% python3 -q
>>> import numpy as np
>>> import numpy.linalg as la
>>> np.set_printoptions(suppress=True, linewidth=120)
>>> X = np.array([[0, -5, -3, -1], [5, 0, -6, 1], [3, 6, 0, 0], [1, -1, 0, 0]])
>>> B = X / la.norm(X, axis=1, keepdims=True)
>>> cov = B @ B.T
>>> (cov - 2 * np.eye(4)).round(6).argmax(axis=1)
array([3, 3, 1, 0])
>>> cov[3].round(1)
array([ 0.6,  0.4, -0.3,  1. ])
>>> np.argwhere(np.triu(np.abs(cov) > 0.95, 1))
array([], shape=(0, 2), dtype=int64)
>>> cov.round(1)
array([[ 1. ,  0.4, -0.8,  0.6],
       [ 0.4,  1. ,  0.3,  0.4],
       [-0.8,  0.3,  1. , -0.3],
       [ 0.6,  0.4, -0.3,  1. ]])
>>> rng = np.random.default_rng(13)
>>> z = rng.permutation(4)
>>> z
array([3, 2, 1, 0])
>>> B = X[z][:, z]
>>> np.diag(B)
array([0, 0, 0, 0])
>>> vec = np.array([0, 1, 1, 1])
>>> vec @ X @ vec
np.int64(0)
>>> np.round(la.svd(X, compute_uv=False), 1)
array([8.4, 8.4, 1.1, 1.1])
>>> round(la.det(X), 1)
np.float64(81.0)
>>> O = la.solve(np.eye(4) - X, np.eye(4) + X)
>>> np.round(O @ O.T, 1) + 0
array([[1., 0., 0., 0.],
       [0., 1., 0., 0.],
       [0., 0., 1., 0.],
       [0., 0., 0., 1.]])
>>> B = np.array([[2, 3], [2, 0], [1, 2]])
>>> feats = np.tile(B, (2, 3))
>>> feats
array([[2, 3, 2, 3, 2, 3],
       [2, 0, 2, 0, 2, 0],
       [1, 2, 1, 2, 1, 2],
       [2, 3, 2, 3, 2, 3],
       [2, 0, 2, 0, 2, 0],
       [1, 2, 1, 2, 1, 2]])
>>> def softmax(z):
...     e = np.exp(z - z.max(axis=-1, keepdims=True))
...     return e / e.sum(axis=-1, keepdims=True)
... 
>>> np.round(softmax(feats).sum(axis=1), 1)
array([1., 1., 1., 1., 1., 1.])
>>> scores = feats @ feats.T / np.sqrt(6)
>>> np.round(softmax(scores), 1) + 0
array([[0.5, 0. , 0. , 0.5, 0. , 0. ],
       [0.2, 0.2, 0. , 0.2, 0.2, 0. ],
       [0.5, 0. , 0. , 0.5, 0. , 0. ],
       [0.5, 0. , 0. , 0.5, 0. , 0. ],
       [0.2, 0.2, 0. , 0.2, 0.2, 0. ],
       [0.5, 0. , 0. , 0.5, 0. , 0. ]])
>>> softmax(scores).round(6).argmax(axis=1)
array([0, 0, 0, 0, 0, 0])
>>> np.round(softmax(scores)[3] @ feats, 1)
array([2., 3., 2., 3., 2., 3.])
>>> la.cond(feats) > 100
np.True_
>>> [round(float(x), 1) for x in la.svd(feats, compute_uv=False)[:3]]
[10.7, 4.1, 0.0]
>>> np.argsort(-la.norm(feats, axis=0).round(6), kind="stable")[:3]
array([1, 3, 5])
>>> np.allclose(feats[:-1].T @ la.lstsq(feats[:-1].T, feats[-1])[0], feats[-1])
True
>>> np.round(np.trace(la.pinv(feats) @ feats), 1)
np.float64(2.0)
>>> np.round(feats @ la.pinv(feats) @ feats, 1) + 0
array([[2., 3., 2., 3., 2., 3.],
       [2., 0., 2., 0., 2., 0.],
       [1., 2., 1., 2., 1., 2.],
       [2., 3., 2., 3., 2., 3.],
       [2., 0., 2., 0., 2., 0.],
       [1., 2., 1., 2., 1., 2.]])
>>> B = feats / np.sqrt((feats ** 2).mean(axis=1, keepdims=True))
>>> np.round(la.norm(B, axis=1), 1)
array([2.4, 2.4, 2.4, 2.4, 2.4, 2.4])
>>> la.matrix_rank(B) == la.matrix_rank(feats)
np.True_
>>> feats - feats.mean(axis=1, keepdims=True)
array([[-0.5,  0.5, -0.5,  0.5, -0.5,  0.5],
       [ 1. , -1. ,  1. , -1. ,  1. , -1. ],
       [-0.5,  0.5, -0.5,  0.5, -0.5,  0.5],
       [-0.5,  0.5, -0.5,  0.5, -0.5,  0.5],
       [ 1. , -1. ,  1. , -1. ,  1. , -1. ],
       [-0.5,  0.5, -0.5,  0.5, -0.5,  0.5]])
>>> u, v = feats[5], feats[1]
>>> u @ u
np.int64(15)
>>> p = (u @ v) / (u @ u) * u
>>> v - p
array([ 1.6, -0.8,  1.6, -0.8,  1.6, -0.8])
>>> (v - p) @ u
np.float64(0.0)
>>> round(la.norm(u + v) ** 2 + la.norm(u - v) ** 2, 1)
np.float64(54.0)
>>> la.matrix_rank(np.outer(u, v))
np.int64(1)
>>> K = np.array([[0.2, -0.8, 0.2, -1.6, -0.8, -1.9],
...     [-0.8, -1.3, -1.3, -0.3, 1.3, 1.7],
...     [0.2, -1.3, -1.9, 0.4, -1.3, -0.3],
...     [-1.6, -0.3, 0.4, 0.6, 0.8, 1.5],
...     [-0.8, 1.3, -1.3, 0.8, -0.8, 0.3],
...     [-1.9, 1.7, -0.3, 1.5, 0.3, -1.8]])
>>> K
array([[ 0.2, -0.8,  0.2, -1.6, -0.8, -1.9],
       [-0.8, -1.3, -1.3, -0.3,  1.3,  1.7],
       [ 0.2, -1.3, -1.9,  0.4, -1.3, -0.3],
       [-1.6, -0.3,  0.4,  0.6,  0.8,  1.5],
       [-0.8,  1.3, -1.3,  0.8, -0.8,  0.3],
       [-1.9,  1.7, -0.3,  1.5,  0.3, -1.8]])
>>> try:
...     la.cholesky(K)
... except la.LinAlgError as e:
...     print("failed:", e)
... 
failed: Matrix is not positive definite
>>> [round(float(la.det(K[:i, :i])), 2) + 0 for i in range(1, 7)]
[0.2, -0.9, 1.84, 2.69, -26.84, 95.92]
>>> vec = np.array([3, 3, 3, 0, 0, 3])
>>> np.round((K * vec).sum(axis=1), 1) + 0
array([-6.9, -5.1, -9.9,  0. , -1.5, -6.9])
>>> np.round(np.einsum("ij,j->i", K, vec), 1) + 0
array([-6.9, -5.1, -9.9,  0. , -1.5, -6.9])
>>> la.norm(K @ vec) <= la.norm(K, 2) * la.norm(vec) + 1e-9
np.True_
>>> (K @ vec).argmax()
np.int64(3)
>>> np.sign((K @ vec).round(6))
array([-1., -1., -1.,  0., -1., -1.])
>>> K @ np.eye(6)[0]
array([ 0.2, -0.8,  0.2, -1.6, -0.8, -1.9])
>>> m1 = np.loadtxt("data.csv", delimiter=",")
>>> m1
array([[ 0.1, -1.9,  0.9,  0. ,  0.9,  0.4],
       [-1.3, -0.2,  0.3, -0.9, -1.4,  0.3],
       [ 0. , -1.3, -0.2,  0.2,  0.4, -0.7],
       [ 0.5,  0.2, -1. , -0.8,  0.3, -0.6],
       [ 0.5,  0.3, -1.8,  0.5,  0.3, -2.1],
       [ 0.1, -0.8,  2. ,  0.5,  0.8, -1. ],
       [ 0.7, -0.9, -1.4,  0.1, -0.8,  1.1],
       [-0.3, -0.1, -0.7, -1. , -0.8,  0.2],
       [-1.1, -0.9,  0.5,  0.6, -1.3,  1. ],
       [ 0.3,  0.4,  0.6,  0.3,  0.7,  0. ],
       [ 1.3,  1. , -0.1, -0.8,  0.2, -0.2],
       [-0.2, -0.2, -1.2, -0.7,  0.6,  1.6],
       [-0.1,  1.2, -0.7,  0. ,  0.4, -0.5],
       [ 0.5, -1.7,  0.2,  1.1,  0.3,  0.5],
       [ 0.2,  0. ,  0. , -1.2, -0.2,  0.5],
       [-0.8,  1.4, -1.5,  0.6,  0.2, -0.4],
       [ 1. , -0.5, -0.9,  0.5, -0.5,  1.2],
       [ 1.1,  0.5,  0.4, -1. ,  0.3,  0.8],
       [ 1.3, -1.3,  0.3, -0.3, -0.6,  0.1],
       [-0.9,  0.1, -0.9,  1.7,  0.6, -2. ],
       [ 0.4,  0.5,  1.3, -1.5, -1. ,  0. ],
       [ 0. , -0.6,  1.7, -1. ,  0.4,  1.7],
       [ 0.3,  0.6, -0.7, -0.2, -0.2,  0.2],
       [ 1.4,  1.4,  1.2, -0.1,  0.2,  0.3],
       [ 1. ,  7.5, 11. , -4.5,  9.5,  1. ],
       [ 0.1,  0.2,  1. ,  0.8, -1.2,  0.4],
       [ 0.2,  0.2,  2.1,  1.1,  0.8,  1.3],
       [-1.1, -1.6,  0.1, -0.1,  0.9,  1.3]])
>>> cen = m1 - m1.mean(axis=0)
>>> vecs = la.svd(cen)[2][:1]
>>> B = cen - cen @ vecs.T @ vecs
>>> round(la.norm(B) / la.norm(cen), 1)
np.float64(0.5)
>>> np.round(B.std(axis=0), 1)
array([0.7, 0.8, 0.7, 0.8, 0.7, 0.9])
>>> la.norm(B, axis=1).round(6).argmax()
np.int64(19)
>>> np.round((cen @ vecs.T).std(axis=0), 1)
array([3.3])
>>> t = np.radians(72)
>>> r_ = np.eye(6)
>>> r_[1, 1] = r_[5, 5] = np.cos(t)
>>> r_[1, 5], r_[5, 1] = -np.sin(t), np.sin(t)
>>> r_.round(1)
array([[ 1. ,  0. ,  0. ,  0. ,  0. ,  0. ],
       [ 0. ,  0.3,  0. ,  0. ,  0. , -1. ],
       [ 0. ,  0. ,  1. ,  0. ,  0. ,  0. ],
       [ 0. ,  0. ,  0. ,  1. ,  0. ,  0. ],
       [ 0. ,  0. ,  0. ,  0. ,  1. ,  0. ],
       [ 0. ,  1. ,  0. ,  0. ,  0. ,  0.3]])
>>> B = m1 @ r_.T
>>> round(float(la.det(r_)), 1), round(np.trace(r_), 1)
(1.0, np.float64(4.6))
>>> np.allclose(m1 @ m1.T, B @ B.T)
True
>>> t = np.radians(45)
>>> r_ = np.eye(4)
>>> r_[1, 1] = r_[2, 2] = np.cos(t)
>>> r_[1, 2], r_[2, 1] = -np.sin(t), np.sin(t)
>>> r_.round(1)
array([[ 1. ,  0. ,  0. ,  0. ],
       [ 0. ,  0.7, -0.7,  0. ],
       [ 0. ,  0.7,  0.7,  0. ],
       [ 0. ,  0. ,  0. ,  1. ]])
>>> B = X @ r_.T
>>> np.allclose(la.norm(X, axis=1), la.norm(B, axis=1))
True
>>> round(float(la.det(r_)), 1), np.round(np.trace(r_), 1)
(1.0, np.float64(3.4))
>>> P = m1 @ la.solve(m1.T @ m1, m1.T)
>>> round(np.trace(P), 1)
np.float64(6.0)
>>> np.round(P @ m1[:, 4], 1)
array([ 0.9, -1.4,  0.4,  0.3,  0.3,  0.8, -0.8, -0.8, -1.3,  0.7,  0.2,  0.6,  0.4,  0.3, -0.2,  0.2, -0.5,  0.3,
       -0.6,  0.6, -1. ,  0.4, -0.2,  0.2,  9.5, -1.2,  0.8,  0.9])
>>> np.round(np.diag(P), 1) + 0
array([0.2, 0.3, 0.1, 0.1, 0.2, 0.3, 0.1, 0.1, 0.2, 0. , 0.1, 0.3, 0.1, 0.2, 0.1, 0.2, 0.2, 0.1, 0.2, 0.3, 0.3, 0.2,
       0. , 0.2, 0.9, 0.2, 0.3, 0.3])
>>> vec = np.array([1, -1, -2, -5, -4, 2])
>>> target = m1 @ vec
>>> np.round(la.solve(m1.T @ m1, m1.T @ target), 1)
array([ 1., -1., -2., -5., -4.,  2.])
>>> np.round(la.pinv(m1) @ m1, 1) + 0
array([[1., 0., 0., 0., 0., 0.],
       [0., 1., 0., 0., 0., 0.],
       [0., 0., 1., 0., 0., 0.],
       [0., 0., 0., 1., 0., 0.],
       [0., 0., 0., 0., 1., 0.],
       [0., 0., 0., 0., 0., 1.]])
>>> target = target + 0.1 * rng.normal(size=28)
>>> target.round(1)
array([ -2.5,   9. ,  -2.2,   3.9,  -3.9, -10.8,   9.2,   9.9,   3. ,  -5.6,   3.3,   6.8,  -2.4,  -3.9,   8. ,  -4. ,
         5.4,   5.2,   6.2, -14.1,   9. ,   4.2,   3.3,  -2. , -42.1,  -0.4, -10.4,  -0.2])
>>> beta, *_ = la.lstsq(m1, target)
>>> np.round(la.norm(target - m1 @ beta), 1)
np.float64(0.5)
>>> mat = np.array([[5, 6, 6],
...     [1, 2, 2],
...     [1, 2, 2],
...     [1, 2, 2],
...     [1, 2, 2],
...     [5, 6, 6],
...     [4, 5, 5],
...     [1, 2, 2]])
>>> mat
array([[5, 6, 6],
       [1, 2, 2],
       [1, 2, 2],
       [1, 2, 2],
       [1, 2, 2],
       [5, 6, 6],
       [4, 5, 5],
       [1, 2, 2]])
>>> rk = la.matrix_rank(feats)
>>> rk
np.int64(2)
>>> ns = la.svd(feats)[2][rk:].T
>>> [int(la.matrix_rank(feats[:, :j + 1])) for j in range(6)]
[1, 2, 2, 2, 2, 2]
>>> np.round(ns @ ns.T, 1) + 0
array([[ 0.7,  0. , -0.3,  0. , -0.3,  0. ],
       [ 0. ,  0.7,  0. , -0.3,  0. , -0.3],
       [-0.3,  0. ,  0.7,  0. , -0.3,  0. ],
       [ 0. , -0.3,  0. ,  0.7,  0. , -0.3],
       [-0.3,  0. , -0.3,  0. ,  0.7,  0. ],
       [ 0. , -0.3,  0. , -0.3,  0. ,  0.7]])
>>> np.allclose(feats @ ns, 0)
True
>>> rk = la.matrix_rank(mat)
>>> rk
np.int64(2)
>>> ns = la.svd(mat)[2][rk:].T
>>> np.round(ns[:, 0] / ns[np.abs(ns[:, 0]).round(6).argmax(), 0], 1)
array([-0.,  1., -1.])
>>> np.allclose(mat @ ns, 0)
True
>>> [int(la.matrix_rank(mat[:, :j + 1])) for j in range(3)]
[1, 2, 2]
>>> np.round(mat @ la.pinv(mat) @ mat, 1)
array([[5., 6., 6.],
       [1., 2., 2.],
       [1., 2., 2.],
       [1., 2., 2.],
       [1., 2., 2.],
       [5., 6., 6.],
       [4., 5., 5.],
       [1., 2., 2.]])
>>> np.allclose(mat[:-1].T @ la.lstsq(mat[:-1].T, mat[-1])[0], mat[-1])
True
>>> la.lstsq(mat[:-1].T, mat[-1])[2]
np.int32(2)
>>> np.unique(mat.round(6), axis=0).shape
(3, 3)
>>> M = np.vander(np.arange(9) - 1, 4, increasing=True)
>>> M
array([[  1,  -1,   1,  -1],
       [  1,   0,   0,   0],
       [  1,   1,   1,   1],
       [  1,   2,   4,   8],
       [  1,   3,   9,  27],
       [  1,   4,  16,  64],
       [  1,   5,  25, 125],
       [  1,   6,  36, 216],
       [  1,   7,  49, 343]])
>>> blk = np.stack([M, -1 * M, M[::-1]])
>>> np.einsum("bij,cij->bc", blk, blk)
array([[ 189648, -189648,    1704],
       [-189648,  189648,   -1704],
       [   1704,   -1704,  189648]])
>>> la.matrix_rank(blk)
array([4, 4, 4])
>>> np.round(la.norm(blk, axis=(1, 2)), 1)
array([435.5, 435.5, 435.5])
>>> blk.shape
(3, 9, 4)
>>> arr = np.diag(np.array([2, 0, -3, -3, 2, 3])) + 3 * np.eye(6, k=1) + 3 * np.eye(6, k=-1)
>>> arr
array([[ 2.,  3.,  0.,  0.,  0.,  0.],
       [ 3.,  0.,  3.,  0.,  0.,  0.],
       [ 0.,  3., -3.,  3.,  0.,  0.],
       [ 0.,  0.,  3., -3.,  3.,  0.],
       [ 0.,  0.,  0.,  3.,  2.,  3.],
       [ 0.,  0.,  0.,  0.,  3.,  3.]])
>>> u = np.array([-4, 3, -4, -1, 5, 1])
>>> B = arr + np.outer(u, np.eye(6)[1])
>>> la.matrix_rank(la.inv(B) - la.inv(arr), tol=1e-8)
np.int64(1)
>>> la.matrix_rank(B - arr)
np.int64(1)
>>> B
array([[ 2., -1.,  0.,  0.,  0.,  0.],
       [ 3.,  3.,  3.,  0.,  0.,  0.],
       [ 0., -1., -3.,  3.,  0.,  0.],
       [ 0., -1.,  3., -3.,  3.,  0.],
       [ 0.,  5.,  0.,  3.,  2.,  3.],
       [ 0.,  1.,  0.,  0.,  3.,  3.]])
>>> np.round(la.det(B) / la.det(arr), 1), round(1 + la.solve(arr, u)[1], 1)
(np.float64(-0.1), np.float64(-0.1))
>>> np.round(softmax(arr[1] + -1), 1) + 0
array([0.5, 0. , 0.5, 0. , 0. , 0. ])
>>> np.round(softmax(10 * arr[1]), 1) + 0
array([0.5, 0. , 0.5, 0. , 0. , 0. ])
>>> scores = arr @ arr.T / np.sqrt(6)
>>> np.round(softmax(scores), 1) + 0
array([[0.8, 0. , 0.2, 0. , 0. , 0. ],
       [0. , 1. , 0. , 0. , 0. , 0. ],
       [0. , 0. , 1. , 0. , 0. , 0. ],
       [0. , 0. , 0. , 1. , 0. , 0. ],
       [0. , 0. , 0. , 0. , 0.9, 0.1],
       [0. , 0. , 0. , 0. , 0.2, 0.8]])
>>> np.round(softmax(scores)[1] @ arr, 1) + 0
array([ 2.9,  0. ,  3. , -0.1,  0.1,  0. ])
